In [1]: import numpy as np

In [2]: np.set_printoptions(precision=1, suppress=True, linewidth=120, sign=" ")

In [3]: other = np.array([[3, 1], [4, 0]])

In [4]: J = other - other.T

In [5]: print(J)
[[ 0 -3]
 [ 3  0]]

In [6]: # antisymmetric, zero diagonal

In [7]: f, r1 = J[0], J[1]

In [8]: print(f @ r1)
0

In [9]: pr = (f @ r1) / (f @ f) * f

In [10]: print(np.linalg.matrix_rank(np.outer(f, r1)))
1

In [11]: M = np.array([[-0.2, 0.1, 0.2],
    ...:     [-1.1, -1.5, 1.1],
    ...:     [1.6, -0.1, -1.5],
    ...:     [1.4, 0.7, -1.6],
    ...:     [-0.1, -1.2, 0.2],
    ...:     [-0.6, 0.1, 0.7],
    ...:     [-0.1, -1.8, 0.1],
    ...:     [-0.6, -1.8, 0.6],
    ...:     [0.4, 0.2, -0.5],
    ...:     [0.6, 0.6, -0.7],
    ...:     [-1.4, -1.2, 1.4],
    ...:     [-0.2, -1.7, 0.1],
    ...:     [1.6, 0.7, -1.7],
    ...:     [-0.2, 0.3, 0.1],
    ...:     [0.0, -1.1, 0.0],
    ...:     [-0.7, 0.8, 0.7],
    ...:     [1.6, -1.0, -1.6],
    ...:     [0.9, 0.3, -1.0],
    ...:     [1.4, -0.1, -1.4],
    ...:     [-1.0, 0.5, 0.8],
    ...:     [1.5, 2.4, -1.4]])

In [12]: cen = M - M.mean(axis=0)

In [13]: evecs = np.linalg.svd(cen)[2][:2]

In [14]: other = cen - cen @ evecs.T @ evecs

In [15]: print(np.linalg.norm(other, axis=1).round(6).argmax())
3

In [16]: print(np.round(other.std(axis=0), 1) + 0)
[ 0.  0.  0.]

In [17]: print(np.diag(evecs.T @ evecs))
[ 0.5  1.   0.5]

In [18]: arr = np.diag(10 * np.array([1, 3, 1])) + np.array([[1, 2, 0], [-1, 2, -1], [1, -2, -2]])

In [19]: print(arr)
[[11  2  0]
 [-1 32 -1]
 [ 1 -2  8]]

In [20]: x0 = np.array([3, 1, 1])

In [21]: y = arr @ x0

In [22]: print(y)
[ 35  28   9]

In [23]: print(np.linalg.solve(arr, y + arr[:, 1]))
[ 3.  2.  1.]

In [24]: print(np.round(np.linalg.solve(arr, arr[:, 0]), 1) + 0)
[ 1.  0.  0.]
